In [1]: import numpy as np

In [2]: np.set_printoptions(precision=2, suppress=True, linewidth=100)

In [3]: J = np.load("w.npy")

In [4]: J
Out[4]: 
array([[ 3.,  2.,  0., -2.],
       [ 2.,  3.,  0., -2.],
       [ 0.,  0.,  1.,  0.],
       [ 2.,  2.,  0., -1.]])

In [5]: q = J.astype(float).copy()

In [6]: for j in range(4):
   ...:     q[:, j] -= q[:, :j] @ (q[:, :j].T @ q[:, j])
   ...:     q[:, j] /= np.linalg.norm(q[:, j])
   ...: 

In [7]: np.round(q.T @ q, 2) + 0
Out[7]: 
array([[1., 0., 0., 0.],
       [0., 1., 0., 0.],
       [0., 0., 1., 0.],
       [0., 0., 0., 1.]])

In [8]: q
Out[8]: 
array([[ 0.73, -0.59,  0.  , -0.35],
       [ 0.49,  0.8 ,  0.  , -0.35],
       [ 0.  ,  0.  ,  1.  ,  0.  ],
       [ 0.49,  0.08,  0.  ,  0.87]])

In [9]: np.round(q.T @ J, 2) + 0
Out[9]: 
array([[ 4.12,  3.88,  0.  , -2.91],
       [ 0.  ,  1.39,  0.  , -0.51],
       [ 0.  ,  0.  ,  1.  ,  0.  ],
       [ 0.  ,  0.  ,  0.  ,  0.52]])

In [10]: A = np.array([[72, 54, 9, 36], [8, 6, 1, 4], [56, 42, 7, 28]])

In [11]: other = A / np.sqrt((A ** 2).mean(axis=1, keepdims=True))

In [12]: other[0]
Out[12]: array([1.48, 1.11, 0.18, 0.74])

In [13]: np.linalg.norm(other, axis=1)
Out[13]: array([2., 2., 2.])

In [14]: A - A.mean(axis=1, keepdims=True)
Out[14]: 
array([[ 29.25,  11.25, -33.75,  -6.75],
       [  3.25,   1.25,  -3.75,  -0.75],
       [ 22.75,   8.75, -26.25,  -5.25]])

In [15]: np.abs(np.diag(np.linalg.qr(A)[1])) > 1e-9
Out[15]: array([ True, False, False])

In [16]: np.linalg.lstsq(A[:-1].T, A[-1])[2]
Out[16]: np.int32(1)

In [17]: np.allclose(A[:-1].T @ np.linalg.lstsq(A[:-1].T, A[-1])[0], A[-1])
Out[17]: True

In [18]: A @ np.linalg.pinv(A) @ A
Out[18]: 
array([[72., 54.,  9., 36.],
       [ 8.,  6.,  1.,  4.],
       [56., 42.,  7., 28.]])

In [19]: t = np.radians(15)

In [20]: R = np.eye(4)

In [21]: R[1, 1] = R[3, 3] = np.cos(t)

In [22]: R[1, 3], R[3, 1] = -np.sin(t), np.sin(t)

In [23]: R
Out[23]: 
array([[ 1.  ,  0.  ,  0.  ,  0.  ],
       [ 0.  ,  0.97,  0.  , -0.26],
       [ 0.  ,  0.  ,  1.  ,  0.  ],
       [ 0.  ,  0.26,  0.  ,  0.97]])

In [24]: other = A @ R.T

In [25]: np.allclose(np.linalg.norm(A, axis=1), np.linalg.norm(other, axis=1))
Out[25]: True

In [26]: np.round(np.linalg.svd(A, compute_uv=False), 2) + 0, np.round(np.linalg.svd(other, compute_uv=False), 2) + 0
Out[26]: (array([123.8,   0. ,   0. ]), array([123.8,   0. ,   0. ]))

In [27]: round(float(np.linalg.det(R)), 2), round(np.trace(R), 2)
Out[27]: (1.0, np.float64(3.93))

In [28]: np.abs(other - A).max(axis=0)
Out[28]: array([ 0.  , 11.16,  0.  , 12.75])

In [29]: left, s, VT = np.linalg.svd(A)

In [30]: evecs = VT[:(s > 1e-8).sum()]

In [31]: rng = np.random.default_rng(26062)

In [32]: vec = A[2] + -3 * A[0] + rng.integers(2) * np.eye(4)[0]

In [33]: vec
Out[33]: array([-160., -120.,  -20.,  -80.])

In [34]: np.allclose(evecs.T @ evecs @ vec, vec)
Out[34]: True

In [35]: evecs.T @ evecs
Out[35]: 
array([[0.55, 0.41, 0.07, 0.27],
       [0.41, 0.31, 0.05, 0.21],
       [0.07, 0.05, 0.01, 0.03],
       [0.27, 0.21, 0.03, 0.14]])

In [36]: data = np.load("x.npy")

In [37]: data
Out[37]: 
array([[-0.01, 22.36, -0.42, 20.49],
       [ 1.35, 21.64,  0.85, 21.08],
       [ 0.69, 19.38,  1.17, 19.89],
       [ 0.21, 20.21,  0.33, 20.16],
       [ 0.43, 22.22, -0.72, 20.57],
       [ 0.47, 20.56,  0.  , 20.01],
       [-1.59, 19.66, -0.24, 18.73],
       [ 0.98, 19.11, -0.13, 22.43],
       [-1.47, 18.76, -0.47, 21.66],
       [ 0.69, 18.79, -0.52, 18.91],
       [ 0.87, 19.2 , -1.75, 20.98]])

In [38]: P = data @ np.linalg.solve(data.T @ data, data.T)

In [39]: np.round(np.linalg.eigvalsh(P), 2) + 0
Out[39]: array([0., 0., 0., 0., 0., 0., 0., 1., 1., 1., 1.])

In [40]: np.round(np.trace(P), 2)
Out[40]: np.float64(4.0)

In [41]: Xc = data - data.mean(axis=0)

In [42]: evecs = np.linalg.svd(Xc)[2][:1]

In [43]: other = Xc - Xc @ evecs.T @ evecs

In [44]: np.cov(Xc @ evecs.T, rowvar=False)
Out[44]: array(1.91)

In [45]: np.linalg.cond(data) > 100
Out[45]: np.False_

In [46]: [round(float(x), 2) for x in np.linalg.svd(data, compute_uv=False)[:3]]
Out[46]: [95.35, 3.9, 3.06]

In [47]: np.round(np.linalg.norm(data, 2) / np.linalg.norm(data), 2)
Out[47]: np.float64(1.0)

In [48]: M = np.load("arr.npy")

In [49]: M
Out[49]: 
array([[ -0.76,   4.33,   2.6 ],
       [  0.85, -35.71,   2.06],
       [ -7.81,  18.31,  -6.91],
       [-14.06,  -6.51,   0.56],
       [ 19.51,  28.91,  -0.64],
       [  9.51,  41.94,   0.96],
       [ 10.3 , -28.67,   0.86],
       [ 14.25,   6.17,  -2.94],
       [ -3.99,   2.1 ,  -2.24],
       [  7.  , -14.65,   4.37],
       [  7.71,  -7.49,   0.23],
       [  4.52,  -5.2 ,   3.68],
       [  4.59, -21.47,   2.12],
       [  5.07,  40.23,   2.04],
       [ 15.52,  19.73,  -4.61],
       [  4.37,   4.58,   0.85],
       [ 10.27,  10.29,   2.6 ],
       [  9.28,  -7.2 ,   1.11],
       [  5.78,   9.36,  -8.02],
       [ -3.36,  -4.45,  -4.96],
       [ -2.34,  -2.09,   1.25],
       [-16.78, -18.09,  -4.43],
       [  0.78,   9.91,   2.25],
       [-11.88, -28.81,   0.89],
       [ -4.63,   9.19,  -3.79],
       [-13.23,  19.18, -11.58],
       [ -5.48,  -9.83,   2.17],
       [ -0.23, -34.22,  -2.96],
       [  8.33,  -2.42,   3.73]])

In [50]: labels = M[:, 1] > np.median(M[:, 1])

In [51]: r0 = M[labels].mean(axis=0) - M[~labels].mean(axis=0)

In [52]: (((M - M.mean(axis=0)) @ r0 > 0) == labels).mean()
Out[52]: np.float64(1.0)

In [53]: ((M - M.mean(axis=0)) @ r0 > 0).astype(int)
Out[53]: array([1, 0, 1, 0, 1, 1, 0, 1, 1, 0, 0, 0, 0, 1, 1, 1, 1, 0, 1, 0, 0, 0, 1, 0, 1, 1, 0, 0, 0])

In [54]: labels.astype(int)
Out[54]: array([1, 0, 1, 0, 1, 1, 0, 1, 1, 0, 0, 0, 0, 1, 1, 1, 1, 0, 1, 0, 0, 0, 1, 0, 1, 1, 0, 0, 0])

In [55]: np.argsort(-np.abs(r0).round(6), kind="stable")
Out[55]: array([1, 0, 2])

In [56]: vec = np.array([1, 1, 0])

In [57]: y = M @ vec

In [58]: np.round(np.linalg.pinv(M) @ M, 2) + 0
Out[58]: 
array([[1., 0., 0.],
       [0., 1., 0.],
       [0., 0., 1.]])

In [59]: np.round(np.linalg.lstsq(M, y)[0], 2) + 0
Out[59]: array([1., 1., 0.])

In [60]: np.round(np.linalg.solve(M.T @ M, M.T @ y), 2) + 0
Out[60]: array([1., 1., 0.])

In [61]: y = y + 0.05 * rng.normal(size=29)

In [62]: y
Out[62]: 
array([  3.62, -34.88,  10.43, -20.63,  48.47,  51.47, -18.23,  20.41,  -1.93,  -7.61,   0.25,
        -0.63, -16.82,  45.25,  35.38,   8.95,  20.52,   2.16,  15.17,  -7.86,  -4.42, -34.82,
        10.72, -40.79,   4.62,   5.88, -15.38, -34.55,   5.85])

In [63]: b, *_ = np.linalg.lstsq(M, y)

In [64]: b.round()
Out[64]: array([ 1.,  1., -0.])

In [65]: np.round(M.T @ (y - M @ b), 2) + 0
Out[65]: array([0., 0., 0.])

In [66]: b.round(2) + 0
Out[66]: array([1., 1., 0.])

In [67]: round(np.linalg.norm(y - M @ b), 2)
Out[67]: np.float64(0.29)

In [68]: P = M @ np.linalg.solve(M.T @ M, M.T)

In [69]: np.trace(P)
Out[69]: np.float64(3.0)

In [70]: np.linalg.matrix_rank(np.eye(29) - P)
Out[70]: np.int64(26)

In [71]: P @ M[:, 2]
Out[71]: 
array([  2.6 ,   2.06,  -6.91,   0.56,  -0.64,   0.96,   0.86,  -2.94,  -2.24,   4.37,   0.23,
         3.68,   2.12,   2.04,  -4.61,   0.85,   2.6 ,   1.11,  -8.02,  -4.96,   1.25,  -4.43,
         2.25,   0.89,  -3.79, -11.58,   2.17,  -2.96,   3.73])

In [72]: feats, _ = np.linalg.qr(np.array([[-0.3, 1.5, 0.4, 1.3, -0.3, -2.1, -0.2],
    ...:     [0.4, -0.3, -0.2, 0.3, 1.7, 0.7, 0.3],
    ...:     [0.7, -0.7, -0.6, 0.7, -0.9, -1.3, 0.2],
    ...:     [-1.3, -0.2, 2.1, 2.5, -0.2, 2.3, -0.8],
    ...:     [0.0, -0.7, -1.3, 0.3, 0.3, -0.6, -1.1],
    ...:     [-1.6, -0.8, 0.4, -0.6, 0.3, 0.1, 1.1],
    ...:     [1.2, 0.2, -0.1, 0.1, -1.3, -1.3, 2.2]]))

In [73]: feats
Out[73]: 
array([[-0.12,  0.77,  0.24,  0.44, -0.06, -0.38, -0.01],
       [ 0.16, -0.17, -0.11,  0.16,  0.85, -0.42,  0.11],
       [ 0.28, -0.39, -0.1 ,  0.44, -0.34, -0.37, -0.56],
       [-0.51, -0.03, -0.69,  0.45, -0.01,  0.19,  0.12],
       [ 0.  , -0.35,  0.54,  0.57, -0.03,  0.27,  0.43],
       [-0.63, -0.31,  0.19, -0.24, -0.19, -0.58,  0.19],
       [ 0.47,  0.03, -0.34, -0.03, -0.36, -0.3 ,  0.66]])

In [74]: r0 = np.array([-2, -1, 1, -2, 2, 0, -1])

In [75]: other = feats + np.outer(r0, np.eye(7)[3])

In [76]: other
Out[76]: 
array([[-0.12,  0.77,  0.24, -1.56, -0.06, -0.38, -0.01],
       [ 0.16, -0.17, -0.11, -0.84,  0.85, -0.42,  0.11],
       [ 0.28, -0.39, -0.1 ,  1.44, -0.34, -0.37, -0.56],
       [-0.51, -0.03, -0.69, -1.55, -0.01,  0.19,  0.12],
       [ 0.  , -0.35,  0.54,  2.57, -0.03,  0.27,  0.43],
       [-0.63, -0.31,  0.19, -0.24, -0.19, -0.58,  0.19],
       [ 0.47,  0.03, -0.34, -1.03, -0.36, -0.3 ,  0.66]])

In [77]: np.linalg.matrix_rank(np.linalg.inv(other) - np.linalg.inv(feats), tol=1e-8)
Out[77]: np.int64(1)

In [78]: np.linalg.matrix_rank(other - feats)
Out[78]: np.int64(1)

In [79]: other = data + rng.integers(-2, 3, (11, 1)) @ rng.integers(-2, 3, (1, 4))

In [80]: other
Out[80]: 
array([[-0.01, 20.36,  3.58, 18.49],
       [ 1.35, 21.64,  0.85, 21.08],
       [ 0.69, 19.38,  1.17, 19.89],
       [ 0.21, 18.21,  4.33, 18.16],
       [ 0.43, 22.22, -0.72, 20.57],
       [ 0.47, 22.56, -4.  , 22.01],
       [-1.59, 20.66, -2.24, 19.73],
       [ 0.98, 20.11, -2.13, 23.43],
       [-1.47, 18.76, -0.47, 21.66],
       [ 0.69, 17.79,  1.48, 17.91],
       [ 0.87, 21.2 , -5.75, 22.98]])

In [81]: other - data
Out[81]: 
array([[ 0., -2.,  4., -2.],
       [ 0.,  0.,  0.,  0.],
       [ 0.,  0.,  0.,  0.],
       [ 0., -2.,  4., -2.],
       [ 0.,  0.,  0.,  0.],
       [ 0.,  2., -4.,  2.],
       [ 0.,  1., -2.,  1.],
       [ 0.,  1., -2.,  1.],
       [ 0.,  0.,  0.,  0.],
       [ 0., -1.,  2., -1.],
       [ 0.,  2., -4.,  2.]])

In [82]: np.round(np.linalg.svd(other - data, compute_uv=False), 2) + 0
Out[82]: array([10.68,  0.  ,  0.  ,  0.  ])

In [83]: np.linalg.matrix_rank(other - data, tol=1e-8)
Out[83]: np.int64(1)

In [84]: np.abs(other - data).sum(axis=1)
Out[84]: array([8., 0., 0., 8., 0., 8., 4., 4., 0., 4., 8.])

In [85]: arr = np.load("case14.npy")

In [86]: arr
Out[86]: 
array([[ 0.87,  0.16,  0.17, -0.11,  0.1 ,  0.03,  0.18,  0.02],
       [ 0.16,  0.55, -0.1 ,  0.14, -0.36,  0.09,  0.03, -0.23],
       [ 0.17, -0.1 ,  0.73,  0.15, -0.04, -0.1 , -0.35,  0.06],
       [-0.11,  0.14,  0.15,  0.9 ,  0.1 ,  0.03,  0.16,  0.02],
       [ 0.1 , -0.36, -0.04,  0.1 ,  0.7 ,  0.09,  0.09, -0.2 ],
       [ 0.03,  0.09, -0.1 ,  0.03,  0.09,  0.92, -0.18,  0.1 ],
       [ 0.18,  0.03, -0.35,  0.16,  0.09, -0.18,  0.49,  0.18],
       [ 0.02, -0.23,  0.06,  0.02, -0.2 ,  0.1 ,  0.18,  0.84]])

In [87]: w, evecs = np.linalg.eigh(arr)

In [88]: vec = np.array([2, 2, 1, 1, 1, 1, 0, 1])

In [89]: round(np.abs(arr).sum(axis=1).max(), 2), np.abs(w).max()
Out[89]: (np.float64(1.7), np.float64(1.0))

In [90]: np.round(np.linalg.eigvalsh(arr[1:, 1:]), 2) + 0
Out[90]: array([0.  , 0.13, 1.  , 1.  , 1.  , 1.  , 1.  ])

In [91]: other = arr / np.sqrt((arr ** 2).mean(axis=1, keepdims=True))

In [92]: np.linalg.matrix_rank(arr - arr.mean(axis=1, keepdims=True))
Out[92]: np.int64(6)

In [93]: other[3]
Out[93]: array([-0.34,  0.43,  0.45,  2.68,  0.28,  0.09,  0.48,  0.06])

In [94]: r0 = np.array([8, 9, 1, 7, 1]) + 0.5

In [95]: mat = np.eye(5) - 2 * np.outer(r0, r0) / (r0 @ r0)

In [96]: mat
Out[96]: 
array([[ 0.35, -0.72, -0.11, -0.57, -0.11],
       [-0.72,  0.19, -0.13, -0.64, -0.13],
       [-0.11, -0.13,  0.98, -0.1 , -0.02],
       [-0.57, -0.64, -0.1 ,  0.5 , -0.1 ],
       [-0.11, -0.13, -0.02, -0.1 ,  0.98]])

In [97]: # symmetric

In [98]: vec = np.array([-3, -3, -2, -3])

In [99]: h = np.maximum(A @ vec, 0)

In [100]: A.T @ h
Out[100]: array([0, 0, 0, 0])

In [101]: np.maximum(A @ vec, 0) - np.maximum(-A @ vec, 0)
Out[101]: array([-504,  -56, -392])

In [102]: np.flatnonzero(h > 1e-9)
Out[102]: array([], dtype=int64)

In [103]: X = np.loadtxt("sample4.csv", delimiter=",")

In [104]: X
Out[104]: 
array([[ 14.,   9.,   7., -11.,  -6.,   4.,  -5.,   5.,   1.],
       [  9.,   9.,   7.,  -6.,  -5.,   8.,  -8.,   7.,   1.],
       [  7.,   7.,   6.,  -3.,  -6.,   5.,  -6.,   4.,   3.],
       [-11.,  -6.,  -3.,  14.,  -2.,  -5.,   3.,  -7.,   6.],
       [ -6.,  -5.,  -6.,  -2.,  11.,   1.,   3.,   2.,  -9.],
       [  4.,   8.,   5.,  -5.,   1.,  13., -10.,  11.,  -4.],
       [ -5.,  -8.,  -6.,   3.,   3., -10.,   9.,  -8.,   0.],
       [  5.,   7.,   4.,  -7.,   2.,  11.,  -8.,  10.,  -5.],
       [  1.,   1.,   3.,   6.,  -9.,  -4.,   0.,  -5.,   9.]])

In [105]: # rows and columns are dependent

In [106]: left, s, VT = np.linalg.svd(X)

In [107]: evecs = VT[:(s > 1e-8).sum()]

In [108]: vec = X[5] + -3 * X[8] + rng.integers(2) * np.eye(9)[3]

In [109]: vec
Out[109]: array([  1.,   5.,  -4., -22.,  28.,  25., -10.,  26., -31.])

In [110]: np.allclose(evecs.T @ evecs @ vec, vec)
Out[110]: False

In [111]: T = np.stack([X, -1 * X, X[::-1]])

In [112]: np.linalg.matrix_rank(T)
Out[112]: array([3, 3, 3])

In [113]: np.linalg.matrix_rank(T.reshape(3, -1))
Out[113]: np.int64(2)

In [114]: T.sum(axis=0)
Out[114]: 
array([[  1.,   1.,   3.,   6.,  -9.,  -4.,   0.,  -5.,   9.],
       [  5.,   7.,   4.,  -7.,   2.,  11.,  -8.,  10.,  -5.],
       [ -5.,  -8.,  -6.,   3.,   3., -10.,   9.,  -8.,   0.],
       [  4.,   8.,   5.,  -5.,   1.,  13., -10.,  11.,  -4.],
       [ -6.,  -5.,  -6.,  -2.,  11.,   1.,   3.,   2.,  -9.],
       [-11.,  -6.,  -3.,  14.,  -2.,  -5.,   3.,  -7.,   6.],
       [  7.,   7.,   6.,  -3.,  -6.,   5.,  -6.,   4.,   3.],
       [  9.,   9.,   7.,  -6.,  -5.,   8.,  -8.,   7.,   1.],
       [ 14.,   9.,   7., -11.,  -6.,   4.,  -5.,   5.,   1.]])

In [115]: np.einsum("bij,cij->bc", T, T)
Out[115]: 
array([[ 3695., -3695.,  -243.],
       [-3695.,  3695.,   243.],
       [ -243.,   243.,  3695.]])
